$ python -q
>>> import numpy as np
>>> from numpy import linalg as LA
>>> np.set_printoptions(precision=3, suppress=True, linewidth=140, sign=" ")
>>> def rnd(a):
...     return np.round(a, 3) + 0
... 
>>> M = np.load("w.npy")
>>> M
array([[ 1.   ,  0.5  ,  0.25 ,  0.125,  0.062,  0.031,  0.016,  0.008],
       [ 0.5  ,  1.   ,  0.5  ,  0.25 ,  0.125,  0.062,  0.031,  0.016],
       [ 0.25 ,  0.5  ,  1.   ,  0.5  ,  0.25 ,  0.125,  0.062,  0.031],
       [ 0.125,  0.25 ,  0.5  ,  1.   ,  0.5  ,  0.25 ,  0.125,  0.062],
       [ 0.062,  0.125,  0.25 ,  0.5  ,  1.   ,  0.5  ,  0.25 ,  0.125],
       [ 0.031,  0.062,  0.125,  0.25 ,  0.5  ,  1.   ,  0.5  ,  0.25 ],
       [ 0.016,  0.031,  0.062,  0.125,  0.25 ,  0.5  ,  1.   ,  0.5  ],
       [ 0.008,  0.016,  0.031,  0.062,  0.125,  0.25 ,  0.5  ,  1.   ]])
>>> # symmetric, so the eigenvalues are real
>>> evals, evecs = LA.eigvalsh(M)
Traceback (most recent call last):
  File "<python-input-7>", line 1, in <module>
    evals, evecs = LA.eigvalsh(M)
    ^^^^^^^^^^^^
ValueError: too many values to unpack (expected 2)
>>> evals, evecs = LA.eigh(M)
>>> rnd(np.abs(evecs[:, -1]))
array([ 0.23 ,  0.326,  0.395,  0.43 ,  0.43 ,  0.395,  0.326,  0.23 ])
>>> (evals > 1e-8).sum(), (evals < -1e-8).sum()
(np.int64(8), np.int64(0))
>>> np.abs(evecs[:, -1]).round(6).argmax()
np.int64(3)
>>> rnd(evecs @ np.diag(evals) @ evecs.T)
array([[ 1.   ,  0.5  ,  0.25 ,  0.125,  0.062,  0.031,  0.016,  0.008],
       [ 0.5  ,  1.   ,  0.5  ,  0.25 ,  0.125,  0.062,  0.031,  0.016],
       [ 0.25 ,  0.5  ,  1.   ,  0.5  ,  0.25 ,  0.125,  0.062,  0.031],
       [ 0.125,  0.25 ,  0.5  ,  1.   ,  0.5  ,  0.25 ,  0.125,  0.062],
       [ 0.062,  0.125,  0.25 ,  0.5  ,  1.   ,  0.5  ,  0.25 ,  0.125],
       [ 0.031,  0.062,  0.125,  0.25 ,  0.5  ,  1.   ,  0.5  ,  0.25 ],
       [ 0.016,  0.031,  0.062,  0.125,  0.25 ,  0.5  ,  1.   ,  0.5  ],
       [ 0.008,  0.016,  0.031,  0.062,  0.125,  0.25 ,  0.5  ,  1.   ]])
>>> evals.sum(), np.trace(M)
(np.float64(8.0), np.float64(8.0))
>>> rnd(LA.eigvalsh(M @ M))
array([ 0.118,  0.144,  0.2  ,  0.32 ,  0.602,  1.319,  3.131,  6.611])
>>> np.unique(evals.round(6) + 0, return_counts=True)[1]
array([ 1,  1,  1,  1,  1,  1,  1,  1])
>>> rnd(evecs.T @ evecs)
array([[ 1.,  0.,  0.,  0.,  0.,  0.,  0.,  0.],
       [ 0.,  1.,  0.,  0.,  0.,  0.,  0.,  0.],
       [ 0.,  0.,  1.,  0.,  0.,  0.,  0.,  0.],
       [ 0.,  0.,  0.,  1.,  0.,  0.,  0.,  0.],
       [ 0.,  0.,  0.,  0.,  1.,  0.,  0.,  0.],
       [ 0.,  0.,  0.,  0.,  0.,  1.,  0.,  0.],
       [ 0.,  0.,  0.,  0.,  0.,  0.,  1.,  0.],
       [ 0.,  0.,  0.,  0.,  0.,  0.,  0.,  1.]])
>>> rnd(LA.norm(M, 2))
np.float64(2.571)
>>> rnd(LA.norm(M, axis=1))
array([ 1.155,  1.258,  1.283,  1.288,  1.288,  1.283,  1.258,  1.155])
>>> rnd(LA.norm(M[2], 1)), rnd(LA.norm(M[2], np.inf))
(np.float64(2.718), np.float64(1.0))
>>> rnd(M[2] @ M[0])
np.float64(0.833)
>>> rnd(LA.norm(M, 1)), rnd(LA.norm(M, np.inf))
(np.float64(2.812), np.float64(2.812))
>>> LA.norm(M, axis=1).argmax()
np.int64(3)
>>> x0 = np.ones(8)
>>> for _ in range(4):
...     x0 = M @ x0
...     x0 /= LA.norm(x0)
...     print(round(x0 @ M @ x0, 3))
... 
2.558
2.569
2.571
2.571
>>> rnd(x0)
array([ 0.234,  0.328,  0.394,  0.427,  0.427,  0.394,  0.328,  0.234])
>>> rnd(LA.eigvalsh(M)[-1])
np.float64(2.571)
>>> A2 = M / LA.norm(M, axis=1, keepdims=True)
>>> C2 = A2 @ A2.T
>>> (C2 - 2 * np.eye(8)).round(6).argmax(axis=1)
array([ 1,  0,  1,  2,  5,  6,  7,  6])
>>> rnd(C2[3])
array([ 0.364,  0.552,  0.8  ,  1.   ,  0.8  ,  0.551,  0.353,  0.223])
>>> np.argwhere(np.triu(np.abs(C2) > 0.95, 1))
array([], shape=(0, 2), dtype=int64)
>>> (np.abs(C2) > 0.9).astype(int)
array([[ 1,  0,  0,  0,  0,  0,  0,  0],
       [ 0,  1,  0,  0,  0,  0,  0,  0],
       [ 0,  0,  1,  0,  0,  0,  0,  0],
       [ 0,  0,  0,  1,  0,  0,  0,  0],
       [ 0,  0,  0,  0,  1,  0,  0,  0],
       [ 0,  0,  0,  0,  0,  1,  0,  0],
       [ 0,  0,  0,  0,  0,  0,  1,  0],
       [ 0,  0,  0,  0,  0,  0,  0,  1]])
>>> feats = np.array([[0, 1, 0, 0, 0, 1],
...     [1, 0, 0, 0, 0, 1],
...     [0, 0, 0, 1, 1, 0],
...     [0, 0, 1, 0, 0, 0],
...     [0, 0, 1, 0, 0, 0],
...     [1, 1, 0, 0, 0, 0]])
>>> # looks like rank 5
>>> np.abs(np.diag(LA.qr(feats)[1])) > 1e-9
array([ True,  True,  True,  True, False,  True])
>>> np.unique(feats.round(6), axis=0).shape
(5, 6)
>>> q, evecs = LA.qr(M[:, :6])[0], LA.qr(M[:, 6:])[0]
>>> sv = LA.svd(q.T @ evecs, compute_uv=False)
>>> (sv > 0.9).sum()
np.int64(0)
>>> rnd(LA.norm(q @ q.T - evecs @ evecs.T, 2))
np.float64(1.0)
>>> rnd(np.degrees(np.arccos(sv.clip(0, 1))))
array([ 34.626,  86.187])
>>> F = np.loadtxt("test11.csv", delimiter=",")
>>> F
array([[-0.95, -3.  ,  0.  , -2.  ,  1.  ,  2.  ,  1.  ,  3.  , -3.  ,  3.  , -2.  , -3.  , -3.  ],
       [ 1.  ,  3.05, -2.  ,  0.  ,  3.  , -3.  , -2.  , -3.  ,  2.  ,  0.  ,  2.  ,  0.  ,  0.  ],
       [ 1.  ,  0.  , -1.95, -2.  , -3.  , -2.  ,  1.  ,  3.  , -3.  , -2.  ,  0.  , -1.  , -2.  ],
       [ 0.  , -3.  , -3.  ,  3.05,  2.  ,  0.  ,  3.  , -3.  ,  3.  ,  1.  ,  1.  , -1.  ,  2.  ],
       [ 1.  , -2.  , -1.  ,  1.  ,  1.05,  0.  ,  0.  , -2.  ,  0.  ,  0.  , -3.  ,  0.  , -3.  ],
       [-2.  ,  0.  ,  1.  , -1.  , -3.  ,  2.05, -1.  , -1.  , -1.  ,  2.  , -2.  ,  2.  ,  1.  ],
       [ 3.  , -2.  , -2.  ,  1.  , -2.  ,  1.  , -0.95,  2.  , -2.  , -3.  , -1.  ,  0.  , -3.  ],
       [ 1.  ,  2.  , -2.  ,  2.  ,  1.  , -3.  , -3.  , -1.95,  0.  , -2.  , -2.  ,  1.  ,  2.  ],
       [ 0.  , -2.  , -1.  ,  2.  ,  0.  , -3.  ,  3.  ,  3.  ,  3.05,  0.  , -2.  ,  0.  , -2.  ],
       [ 0.  , -2.  , -3.  ,  0.  ,  0.  ,  1.  ,  3.  , -1.  , -2.  ,  2.05,  1.  ,  0.  ,  1.  ],
       [ 3.  ,  3.  , -2.  ,  3.  ,  3.  ,  1.  ,  1.  ,  3.  , -3.  ,  0.  , -2.95, -3.  ,  1.  ],
       [ 0.  , -3.  ,  1.  ,  1.  ,  1.  , -2.  ,  3.  ,  3.  ,  3.  , -3.  ,  0.  , -2.95,  1.  ],
       [-1.  , -3.  ,  0.  , -2.  ,  1.  ,  2.  ,  1.  ,  3.  , -3.  ,  3.  , -2.  , -3.  , -2.95]])
>>> [round(float(x), 3) for x in LA.svd(F, compute_uv=False)[:3]]
[14.637, 11.504, 10.191]
>>> LA.cond(F) > 100
np.True_
